>>> import numpy as np
>>> import numpy.linalg as la
>>> np.set_printoptions(precision=1, suppress=True, linewidth=100, sign=" ")
>>> rnd = lambda a: np.round(a, 1) + 0
>>> W0 = np.loadtxt("layer9.csv", delimiter=",")
>>> W0
array([[-3., -1.,  0.,  0.],
       [-1.,  0., -1.,  0.],
       [ 0., -1.,  3., -1.],
       [ 0.,  0., -1., -2.]])
>>> # symmetric, so the eigenvalues are real
>>> rng = np.random.default_rng(596858)
>>> labels = rng.permutation(4)
>>> other = W0[:, labels] * rng.choice([-1, 1], 4)
>>> other
array([[ 0., -0., -3.,  1.],
       [-1., -0., -1., -0.],
       [ 3.,  1.,  0.,  1.],
       [-1.,  2.,  0., -0.]])
>>> U, _, Vh = la.svd(W0.T @ other)
>>> rnd(U @ Vh)
array([[ 0.,  0.,  1.,  0.],
       [ 0.,  0.,  0., -1.],
       [ 1.,  0.,  0.,  0.],
       [ 0., -1.,  0.,  0.]])
>>> labels
array([ 2,  3,  0,  1])
>>> rnd(la.lstsq(W0, other)[0])
array([[ 0.,  0.,  1.,  0.],
       [ 0.,  0.,  0., -1.],
       [ 1.,  0.,  0.,  0.],
       [ 0., -1.,  0.,  0.]])
>>> w, vecs = la.eigh(W0)
>>> vec = np.array([2, 7, 8, 9])
>>> rnd(vec @ W0 @ vec / (vec @ vec)), rnd(w[0]), rnd(w[-1])
(np.float64(-1.3), np.float64(-3.3), np.float64(3.5))
>>> T = np.stack([W0, 5 * W0, W0[::-1]])
>>> T.shape
(3, 4, 4)
>>> la.matrix_rank(T.reshape(3, -1))
np.int64(2)
>>> (T @ W0.T).shape
(3, 4, 4)
>>> la.matrix_rank(T)
array([ 4,  4,  4])
>>> rnd(la.det(T))
array([   1.,  625.,    1.])
>>> T.sum(axis=0)
array([[-18.,  -6.,  -1.,  -2.],
       [ -6.,  -1.,  -3.,  -1.],
       [ -1.,  -6.,  17.,  -6.],
       [ -3.,  -1.,  -6., -12.]])
>>> other = W0[0, 0] * W0[1:] - np.outer(W0[1:, 0], W0[0])
>>> other
array([[ 0., -1.,  3.,  0.],
       [ 0.,  3., -9.,  3.],
       [ 0.,  0.,  3.,  6.]])
>>> rnd(W0[:, 0] / W0[0, 0])
array([ 1. ,  0.3,  0. ,  0. ])
>>> data = np.load("x.npy")
>>> data
array([[ 0,  0,  0,  0,  0,  1],
       [ 0,  0,  0,  0,  1,  0],
       [ 0,  0,  0,  0,  1,  0],
       [ 0,  0,  0,  0,  0,  1],
       [ 0,  1,  1,  0,  0,  0],
       [ 1,  0,  0,  1,  0,  0]])
>>> # column 2 repeats column 1
>>> G = data.T @ data
>>> (data @ data.T).shape
(6, 6)
>>> rnd(la.svd(data, compute_uv=False) ** 2)
array([ 2.,  2.,  2.,  2.,  0.,  0.])
>>> np.trace(G), (data ** 2).sum()
(np.int64(8), np.int64(8))
>>> np.allclose(G, G.T)
True
>>> np.diag(G)
array([ 1,  1,  1,  1,  2,  2])
>>> G
array([[ 1,  0,  0,  1,  0,  0],
       [ 0,  1,  1,  0,  0,  0],
       [ 0,  1,  1,  0,  0,  0],
       [ 1,  0,  0,  1,  0,  0],
       [ 0,  0,  0,  0,  2,  0],
       [ 0,  0,  0,  0,  0,  2]])
